% python3 -q
>>> import numpy as np
>>> np.set_printoptions(precision=4, suppress=True, linewidth=100)
>>> def rnd(a):
...     return np.round(a, 4) + 0
... 
>>> data = np.array([[-0.7, 0.5, -0.1],
...     [-1.6, -0.4, 0.3],
...     [0.1, -0.1, -1.1],
...     [0.0, -0.5, 0.7],
...     [3.0, 1.4, 1.7],
...     [-0.6, 0.4, 0.6],
...     [-0.9, -0.6, -0.5],
...     [0.2, -0.8, -1.0],
...     [2.0, 1.1, 1.4],
...     [-0.3, -0.3, 0.6],
...     [0.9, 1.0, 0.3],
...     [-1.0, -0.1, 0.2],
...     [1.7, 2.2, -1.1],
...     [-0.9, 0.7, 1.3],
...     [-0.6, -0.8, -0.1]])
>>> rng = np.random.default_rng(701991)
>>> data[:, 2] = -1 * data[:, 1] + 0.1 * rng.normal(size=15)
>>> rnd(data)
array([[-0.7   ,  0.5   , -0.4152],
       [-1.6   , -0.4   ,  0.421 ],
       [ 0.1   , -0.1   ,  0.1615],
       [ 0.    , -0.5   ,  0.4913],
       [ 3.    ,  1.4   , -1.2985],
       [-0.6   ,  0.4   , -0.3728],
       [-0.9   , -0.6   ,  0.7217],
       [ 0.2   , -0.8   ,  0.8457],
       [ 2.    ,  1.1   , -1.0162],
       [-0.3   , -0.3   ,  0.2554],
       [ 0.9   ,  1.    , -0.9456],
       [-1.    , -0.1   , -0.029 ],
       [ 1.7   ,  2.2   , -2.2265],
       [-0.9   ,  0.7   , -0.8114],
       [-0.6   , -0.8   ,  0.6286]])
>>> [round(float(x), 4) for x in np.linalg.svd(data, compute_uv=False)[:3]]
[6.2687, 2.7639, 0.2149]
>>> rnd(np.linalg.norm(data, 2) / np.linalg.norm(data))
np.float64(0.9146)
>>> print(np.linalg.cond(data) > 100)
False
>>> T = np.stack([data, 4 * data, data[::-1]])
>>> rnd(np.einsum("bij,cij->bc", T, T))
array([[ 46.9819, 187.9277,   6.0009],
       [187.9277, 751.711 ,  24.0037],
       [  6.0009,  24.0037,  46.9819]])
>>> print(np.linalg.matrix_rank(T))
[3 3 3]
>>> np.linalg.matrix_rank(T.reshape(3, -1))
np.int64(2)
>>> G = np.cov(data, rowvar=False)
>>> print(rnd(np.polyfit(data[:, 2], data[:, 0], 1)))
[-0.9767 -0.1471]
>>> rnd(np.linalg.eigvalsh(G)[::-1])
array([2.7084, 0.5096, 0.0033])
>>> rnd(data.std(axis=0))
array([1.2414, 0.8625, 0.8494])
>>> rnd(np.median(data, axis=0))
array([-0.3  , -0.1  , -0.029])
>>> rnd(G)
array([[ 1.6512,  0.7985, -0.7551],
       [ 0.7985,  0.797 , -0.7811],
       [-0.7551, -0.7811,  0.773 ]])
>>> print(rnd(np.corrcoef(data[:, 2], data[:, 0])[0, 1]))
-0.6683
>>> print(G.shape)
(3, 3)
>>> M = np.loadtxt("a.csv", delimiter=",")
>>> print(M)
[[ 0.  0.  0.]
 [ 2.  1.  0.]
 [ 0.  0.  0.]
 [ 0.  0.  0.]
 [ 2.  1.  0.]
 [ 0.  0.  0.]
 [ 0.  0.  0.]
 [ 0.  0.  0.]
 [ 1.  1.  2.]
 [ 1. -1.  0.]
 [ 1. -1.  0.]
 [ 1. -1.  0.]
 [ 0.  0.  0.]
 [ 1. -1.  0.]
 [ 1. -1.  0.]
 [ 0.  0.  0.]
 [ 4.  1.  2.]
 [ 3.  2.  2.]]
>>> # rows 0 and 2 are equal
>>> D = np.linalg.norm(M[:, None] - M[None], axis=-1)
>>> rnd(D[:5, :5])
array([[0.    , 2.2361, 0.    , 0.    , 2.2361],
       [2.2361, 0.    , 2.2361, 2.2361, 0.    ],
       [0.    , 2.2361, 0.    , 0.    , 2.2361],
       [0.    , 2.2361, 0.    , 0.    , 2.2361],
       [2.2361, 0.    , 2.2361, 2.2361, 0.    ]])
>>> print(np.linalg.matrix_rank(D ** 2))
5
>>> print(np.flatnonzero(D[1] < D.mean() / 2))
[1 4]
>>> np.unravel_index(D.round(6).argmax(), D.shape)
(np.int64(0), np.int64(16))
>>> D[1].round(6).argsort(kind="stable")[:4]
array([1, 4, 0, 2])
>>> rnd(np.linalg.norm(M, axis=1))
array([0.    , 2.2361, 0.    , 0.    , 2.2361, 0.    , 0.    , 0.    , 2.4495, 1.4142, 1.4142,
       1.4142, 0.    , 1.4142, 1.4142, 0.    , 4.5826, 4.1231])
>>> G = np.cov(M, rowvar=False)
>>> print(rnd(M.std(axis=0)))
[1.129  0.848  0.7454]
>>> np.median(M, axis=0)
array([1., 0., 0.])
>>> rnd(np.corrcoef(M.T))
array([[1.    , 0.5255, 0.6822],
       [0.5255, 1.    , 0.6739],
       [0.6822, 0.6739, 1.    ]])
>>> x = np.array([1, 2, 0])
>>> rhs = M @ x
>>> beta, lr = np.zeros(3), 1 / np.linalg.norm(M, 2) ** 2
>>> for i in range(30):
...     beta -= lr * M.T @ (M @ beta - rhs)
...     if i % 5 == 0: print(i, round(np.linalg.norm(M @ beta - rhs), 4))
... 
0 3.6741
5 1.6914
10 1.039
15 0.7268
20 0.5252
25 0.3821
>>> rnd(beta)
array([0.956 , 1.9265, 0.1449])
>>> rnd(np.linalg.cond(M))
np.float64(4.0369)
>>> hat = M @ np.linalg.solve(M.T @ M, M.T)
>>> rnd(np.diag(hat))
array([0.    , 0.3778, 0.    , 0.    , 0.3778, 0.    , 0.    , 0.    , 0.5111, 0.1778, 0.1778,
       0.1778, 0.    , 0.1778, 0.1778, 0.    , 0.4444, 0.4   ])
>>> cen = M - M.mean(axis=0)
>>> U, sig, Vh = np.linalg.svd(cen, full_matrices=False)
>>> rnd(Vh[0] * np.sign(Vh[0, np.abs(Vh[0]).argmax()]))
array([0.7537, 0.4712, 0.4581])
>>> np.linalg.matrix_rank(cen)
np.int64(3)
>>> rnd(sig ** 2 / (sig ** 2).sum())
array([0.7602, 0.1723, 0.0675])
>>> W2 = np.sign(np.array([[-3, 9, -2], [-4, -5, -7], [2, -8, 8]]))
>>> B = (np.tril(W2, -1) + np.eye(3)) @ (np.triu(W2, 1) + np.eye(3))
>>> evals = np.array([-3, 2, 1])
>>> arr = np.rint(B * evals @ np.linalg.inv(B)) + 0
>>> arr
array([[ 2.,  6.,  1.],
       [ 0., -3.,  0.],
       [ 0.,  4.,  1.]])
>>> O, Rm = np.linalg.qr(arr)
>>> abs(Rm[0, 0]), rnd(np.linalg.norm(arr[:, 0]))
(np.float64(2.0), np.float64(2.0))
>>> np.abs(np.diag(Rm))
array([2. , 5. , 0.6])
>>> np.trace(O @ O.T)
np.float64(3.0)
>>> rnd(O)
array([[ 1. ,  0. ,  0. ],
       [ 0. , -0.6,  0.8],
       [ 0. ,  0.8,  0.6]])
>>> np.allclose(Rm.T @ Rm, arr.T @ arr)
True
>>> x = np.array([3, 1, 1])
>>> rnd(np.sort(np.abs(np.degrees(np.angle(np.linalg.eigvals(O))))))
array([  0.,   0., 180.])
>>> print(rnd(np.linalg.inv(O)))
[[ 1.   0.   0. ]
 [ 0.  -0.6  0.8]
 [ 0.   0.8  0.6]]
>>> rnd(np.abs(np.linalg.eigvals(O)))
array([1., 1., 1.])
>>> print([p for p in range(1, 25) if np.allclose(np.linalg.matrix_power(O, p), np.eye(3))])
[2, 4, 6, 8, 10, 12, 14, 16, 18, 20, 22, 24]
>>> B = np.array([[0.1], [-0.2], [0.7], [-1.7]])
>>> W2 = np.array([[-0.2, 0.1, -0.6]])
>>> K = B @ W2
>>> print(rnd(K))
[[-0.02  0.01 -0.06]
 [ 0.04 -0.02  0.12]
 [-0.14  0.07 -0.42]
 [ 0.34 -0.17  1.02]]
>>> B = K + rng.integers(-2, 3, (4, 1)) @ rng.integers(-2, 3, (1, 3))
>>> rnd(B)
array([[-0.02, -3.99, -2.06],
       [ 0.04, -4.02, -1.88],
       [-0.14, -3.93, -2.42],
       [ 0.34, -4.17, -0.98]])
>>> print(rnd(np.linalg.svd(B - K, compute_uv=False)))
[8.9443 0.     0.    ]
>>> print(rnd(B - K))
[[ 0. -4. -2.]
 [ 0. -4. -2.]
 [ 0. -4. -2.]
 [ 0. -4. -2.]]
>>> F = np.loadtxt("out5.csv", delimiter=",")
>>> F
array([[ 0.9413, -0.4376,  1.1265, -0.9469],
       [-1.1186,  0.937 ,  0.8469,  0.1948],
       [-2.3657, -0.6388,  0.6297, -0.8715],
       [-0.9398, -0.8886, -0.0605,  1.2904]])
>>> rnd(np.linalg.det(F[::-1]))
np.float64(9.5295)
>>> rnd(np.linalg.eigvals(F))
array([0.1448+1.6345j, 0.1448-1.6345j, 1.7544+0.6791j, 1.7544-0.6791j])
>>> print(np.kron(np.eye(2, dtype=int), F))
[[ 0.9413 -0.4376  1.1265 -0.9469  0.     -0.      0.     -0.    ]
 [-1.1186  0.937   0.8469  0.1948 -0.      0.      0.      0.    ]
 [-2.3657 -0.6388  0.6297 -0.8715 -0.     -0.      0.     -0.    ]
 [-0.9398 -0.8886 -0.0605  1.2904 -0.     -0.     -0.      0.    ]
 [ 0.     -0.      0.     -0.      0.9413 -0.4376  1.1265 -0.9469]
 [-0.      0.      0.      0.     -1.1186  0.937   0.8469  0.1948]
 [-0.     -0.      0.     -0.     -2.3657 -0.6388  0.6297 -0.8715]
 [-0.     -0.     -0.      0.     -0.9398 -0.8886 -0.0605  1.2904]]
>>> print(rnd(np.linalg.eigvals(F).sum().real))
3.7984
>>> D = np.linalg.norm(data[:, None] - data[None], axis=-1)
>>> D.mean(axis=1).argmax()
np.int64(4)
>>> (D + 1e9 * np.eye(15)).round(6).argmin(axis=1)
array([ 5,  6,  9,  9,  8,  0, 14,  3,  4,  3,  8,  5,  8,  0,  6])
>>> np.linalg.matrix_rank(D ** 2)
np.int64(5)
>>> np.flatnonzero(D[2] < D.mean() / 2)
array([2, 3, 7, 9])
>>> np.unravel_index(D.round(6).argmax(), D.shape)
(np.int64(1), np.int64(4))
>>> O, V = np.linalg.qr(F[:, :2])[0], np.linalg.qr(F[:, 2:])[0]
>>> sig = np.linalg.svd(O.T @ V, compute_uv=False)
>>> rnd(np.linalg.norm(O @ O.T - V @ V.T, 2))
np.float64(1.0)
>>> (sig > 0.9).sum()
np.int64(0)
>>> print(rnd(sig))
[0.3838 0.0055]
>>> m1 = np.array([[1, 3, 1, 3], [0, 0, 0, 0], [-1, -3, 1, 3], [0, 0, 0, 0]])
>>> print(np.linalg.matrix_rank(m1, rtol=0.1))
2
>>> np.linalg.cond(m1) > 100
np.True_
>>> print(rnd(np.linalg.norm(m1, 2) / np.linalg.norm(m1)))
0.7071
>>> mat = np.load("run3.npy")
>>> print(mat)
[[ 1 -2  1]
 [-2  4 -2]
 [ 1 -2  1]]
>>> # rows 0 and 2 are equal
>>> U, sig, Vh = np.linalg.svd(mat)
>>> rnd(sig)
array([6., 0., 0.])
>>> B = U[:, :1] @ np.diag(sig[:1]) @ Vh[:1]
>>> rnd(np.abs(mat - B).max())
np.float64(0.0)
>>> rnd(np.linalg.norm(mat - B) / np.linalg.norm(mat))
np.float64(0.0)
>>> rnd(np.linalg.norm(mat - B, 2)), rnd(sig[1])
(np.float64(0.0), np.float64(0.0))
>>> A = np.loadtxt("w.csv", delimiter=",")
>>> rnd(A)
array([[0.5   , 0.    , 0.5   , 0.    ],
       [0.    , 1.    , 0.    , 0.    ],
       [0.3333, 0.3333, 0.3333, 0.    ],
       [0.5   , 0.    , 0.    , 0.5   ]])
>>> # a transition matrix
>>> rnd(np.linalg.norm(A, axis=0))
array([0.7817, 1.0541, 0.6009, 0.5   ])
>>> np.linalg.norm(A, axis=1).argmax()
np.int64(1)
>>> print(rnd(np.linalg.norm(A) ** 2 / np.linalg.norm(A, 2) ** 2))
1.9512
>>> rnd(np.linalg.norm(A, "nuc"))
np.float64(2.5514)
>>> T = np.stack([M, 2 * M, M[::-1]])
>>> (T @ M.T).shape
(3, 18, 18)
>>> print(np.linalg.matrix_rank(T.reshape(3, -1)))
2
>>> rnd(np.linalg.norm(T, axis=(1, 2)))
array([ 8., 16.,  8.])
